In [1]: import numpy as np

In [2]: from numpy import linalg as LA

In [3]: np.set_printoptions(suppress=True, linewidth=200)

In [4]: J = np.load("test0.npy")

In [5]: print(J)
[[-3.49 -0.69 -4.41  5.29 -1.28 -2.29  3.61]
 [-1.98 -0.54 -2.37  2.8  -0.72 -1.49  1.3 ]
 [ 1.48  0.21  2.01 -2.53  0.59  0.8  -2.32]
 [ 0.5  -0.4   1.15 -1.88  0.4  -0.57 -4.3 ]
 [ 3.5   0.67  4.36 -5.32  1.3   2.31 -3.61]
 [-0.5  -0.3  -0.41  0.3  -0.09 -0.72 -0.99]
 [ 2.5   0.82  2.8  -3.1   0.81  2.17 -0.32]
 [ 2.5   0.77  2.85 -3.11  0.81  2.19 -0.3 ]
 [-1.01 -0.59 -0.81  0.58 -0.19 -1.43 -1.97]
 [ 0.03  0.02 -0.02  0.    0.    0.01  0.01]
 [ 2.01 -0.2   3.19 -4.42  1.01  0.18 -6.62]
 [ 1.52  0.19  2.01 -2.5   0.59  0.79 -2.3 ]
 [-3.97 -1.03 -4.8   5.57 -1.41 -3.03  2.61]
 [ 2.   -0.17  3.19 -4.41  1.02  0.25 -6.59]
 [ 3.46  0.69  4.4  -5.34  1.32  2.29 -3.59]
 [-4.01 -0.97 -4.84  5.62 -1.37 -2.95  2.6 ]
 [-0.99  0.09 -1.6   2.21 -0.54 -0.1   3.29]
 [ 2.98  0.42  3.99 -5.    1.21  1.6  -4.6 ]
 [ 2.48  0.08  3.6  -4.71  1.09  0.9  -5.57]
 [ 3.51  0.67  4.4  -5.29  1.3   2.31 -3.59]]

In [6]: x0 = np.array([8, 1, 8, 6, 0, 5, 3])

In [7]: y = J @ x0

In [8]: print(np.round(LA.solve(J.T @ J, J.T @ y), 2) + 0)
[8. 1. 8. 6. 0. 5. 3.]

In [9]: print(np.round(LA.lstsq(J, y)[0], 2) + 0)
[8. 1. 8. 6. 0. 5. 3.]

In [10]: rng = np.random.default_rng(822)

In [11]: y = y + 0.02 * rng.normal(size=20)

In [12]: print(y.round(2))
[-32.75 -22.08  10.   -14.22  32.35 -12.37  34.52  34.94 -24.74   0.16  -4.08  10.47 -45.08  -3.61  32.22 -44.99   2.    20.38   8.29  33.01]

In [13]: b, *_ = LA.lstsq(J, y)

In [14]: print(round(float(LA.norm(y - J @ b)), 2))
0.06

In [15]: print(b.round())
[ 8.  1.  8.  6. -0.  5.  3.]

In [16]: dist = LA.norm(J[:, None] - J[None], axis=-1)

In [17]: print(dist[:5, :5].round(2))
[[ 0.    4.35 13.27 12.91 17.89]
 [ 4.35  0.    8.95  8.6  13.61]
 [13.27  8.95  0.    2.89  4.7 ]
 [12.91  8.6   2.89  0.    6.47]
 [17.89 13.61  4.7   6.47  0.  ]]

In [18]: print(LA.matrix_rank(dist ** 2))
9

In [19]: print(dist.mean(axis=1).argmax())
15

In [20]: print(dist.shape)
(20, 20)

In [21]: print(np.flatnonzero(dist[17] < dist.mean() / 2))
[ 4 10 13 14 17 18 19]

In [22]: left, s, Vt = LA.svd(J)

In [23]: print(np.argmax(s[:-1] / (s[1:] + 1e-6)) + 1)
2

In [24]: print(s.round(2))
[30.02  8.83  0.13  0.09  0.07  0.07  0.05]

In [25]: out = left[:, :2] @ np.diag(s[:2]) @ Vt[:2]

In [26]: print(np.round(np.abs(J - out).max(), 2))
0.05

In [27]: print(LA.matrix_rank(J, rtol=0.05))
2

In [28]: print(round(LA.norm(J - out, 2), 2), np.round(s[2], 2))
0.13 0.13

In [29]: idx = J[:, 4] > np.median(J[:, 4])

In [30]: f = J[idx].mean(axis=0) - J[~idx].mean(axis=0)

In [31]: print(np.argsort(-np.abs(f).round(6), kind="stable"))
[3 2 6 0 5 4 1]

In [32]: print(((J - J.mean(axis=0)) @ f > 0).astype(int))
[0 0 1 1 1 0 1 1 0 0 1 1 0 1 1 0 0 1 1 1]

In [33]: Xs = J - J.mean(axis=0)

In [34]: V = LA.svd(Xs)[2][:2]

In [35]: out = Xs - Xs @ V.T @ V

In [36]: print(round(float(LA.norm(out) / LA.norm(Xs)), 2))
0.01

In [37]: m1 = np.loadtxt("data.csv", delimiter=",")

In [38]: print(m1.round(2) + 0)
[[-0.84  0.   -0.05  0.54]
 [ 0.47 -0.33 -0.46  0.68]
 [ 0.    0.76 -0.64 -0.06]
 [ 0.28  0.56  0.62  0.49]]

In [39]: out = LA.inv(m1)

In [40]: print(np.round(LA.slogdet(m1)[0], 2))
-1.0

In [41]: print(np.round(LA.det(m1) * out, 2) + 0)
[[ 0.84 -0.47  0.   -0.28]
 [ 0.    0.33 -0.76 -0.56]
 [ 0.05  0.46  0.64 -0.62]
 [-0.54 -0.68  0.06 -0.49]]

In [42]: print(np.round(LA.inv(out), 2) + 0)
[[-0.84  0.   -0.05  0.54]
 [ 0.47 -0.33 -0.46  0.68]
 [ 0.    0.76 -0.64 -0.06]
 [ 0.28  0.56  0.62  0.49]]

In [43]: print(round(float(LA.cond(m1)), 2))
1.0

In [44]: print(out.round(2) + 0)
[[-0.84  0.47  0.    0.28]
 [ 0.   -0.33  0.76  0.56]
 [-0.05 -0.46 -0.64  0.62]
 [ 0.54  0.68 -0.06  0.49]]

In [45]: A = np.load("run9.npy")

In [46]: print(A)
[[ 1.  3.  4.  5.]
 [ 5.  9.  2.  3.]
 [ 0.  0.  0.  2.]
 [ 0.  0. -2.  0.]]

In [47]: x0 = np.array([9, 4, 9, 8])

In [48]: print(A @ np.eye(4)[2])
[ 4.  2.  0. -2.]

In [49]: print(np.einsum("ij,j->i", A, x0))
[ 97. 123.  16. -18.]

In [50]: print(A @ x0)
[ 97. 123.  16. -18.]

In [51]: print(A * x0)
[[  9.  12.  36.  40.]
 [ 45.  36.  18.  24.]
 [  0.   0.   0.  16.]
 [  0.   0. -18.   0.]]

In [52]: print((A * x0).sum(axis=1))
[ 97. 123.  16. -18.]

In [53]: G = A.T @ A

In [54]: print(np.trace(G), (A ** 2).sum())
178.0 178.0

In [55]: print(np.allclose(G, G.T))
True

In [56]: print(np.round(LA.svd(A, compute_uv=False) ** 2, 2))
[150.73  23.23   3.99   0.04]

In [57]: print((A @ A.T).shape)
(4, 4)

In [58]: arr = np.array([[7.0, 2.0, 0.0, 4.0, 0.0, 6.0, 4.0],
    ...:     [2.0, 4.0, 0.0, 2.0, 0.0, 3.0, 2.0],
    ...:     [0.0, 0.0, 3.0, 0.0, 0.0, 0.0, 0.0],
    ...:     [4.0, 2.0, 0.0, 7.0, 0.0, 6.0, 4.0],
    ...:     [0.0, 0.0, 0.0, 0.0, 3.0, 0.0, 0.0],
    ...:     [6.0, 3.0, 0.0, 6.0, 0.0, 12.0, 6.0],
    ...:     [4.0, 2.0, 0.0, 4.0, 0.0, 6.0, 7.0]])

In [59]: # symmetric, so the eigenvalues are real

In [60]: print(np.unravel_index(np.abs(m1).argmax(), m1.shape))
(np.int64(0), np.int64(0))

In [61]: print(m1.shape)
(4, 4)

In [62]: print(np.round(np.diff(m1, axis=0), 2))
[[ 1.31 -0.33 -0.41  0.14]
 [-0.47  1.09 -0.18 -0.75]
 [ 0.28 -0.21  1.26  0.55]]

In [63]: print(np.count_nonzero(m1))
15

In [64]: print(np.round(m1.sum(axis=0), 2))
[-0.09  1.   -0.53  1.65]

In [65]: print(np.round(m1 - m1[0], 2))
[[ 0.    0.    0.    0.  ]
 [ 1.31 -0.33 -0.41  0.14]
 [ 0.84  0.76 -0.59 -0.6 ]
 [ 1.12  0.55  0.66 -0.06]]

In [66]: print(round(float(LA.norm(m1)), 2))
2.0

In [67]: print(np.round(np.abs(m1).max(), 2))
0.84

In [68]: print(np.round(LA.svd(m1, compute_uv=False), 2))
[1. 1. 1. 1.]

In [69]: print(np.round(m1.mean(axis=0), 2))
[-0.02  0.25 -0.13  0.41]

In [70]: w, V = LA.eigh(arr)

In [71]: x0 = np.array([9, -3, -3, -8, -8, -7, -7])

In [72]: print(np.round(V * np.sqrt(w) @ V.T, 2) + 0)
[[2.33 0.3  0.   0.59 0.   0.89 0.59]
 [0.3  1.88 0.   0.3  0.   0.45 0.3 ]
 [0.   0.   1.73 0.   0.   0.   0.  ]
 [0.59 0.3  0.   2.33 0.   0.89 0.59]
 [0.   0.   0.   0.   1.73 0.   0.  ]
 [0.89 0.45 0.   0.89 0.   3.07 0.89]
 [0.59 0.3  0.   0.59 0.   0.89 2.33]]

In [73]: print(np.abs(arr).sum(axis=1).max(), round(float(np.abs(w).max()), 2))
33.0 25.0

In [74]: print(np.round(V * np.abs(w) @ V.T, 2) + 0)
[[ 7.  2.  0.  4.  0.  6.  4.]
 [ 2.  4.  0.  2.  0.  3.  2.]
 [ 0.  0.  3.  0.  0.  0.  0.]
 [ 4.  2.  0.  7.  0.  6.  4.]
 [ 0.  0.  0.  0.  3.  0.  0.]
 [ 6.  3.  0.  6.  0. 12.  6.]
 [ 4.  2.  0.  4.  0.  6.  7.]]
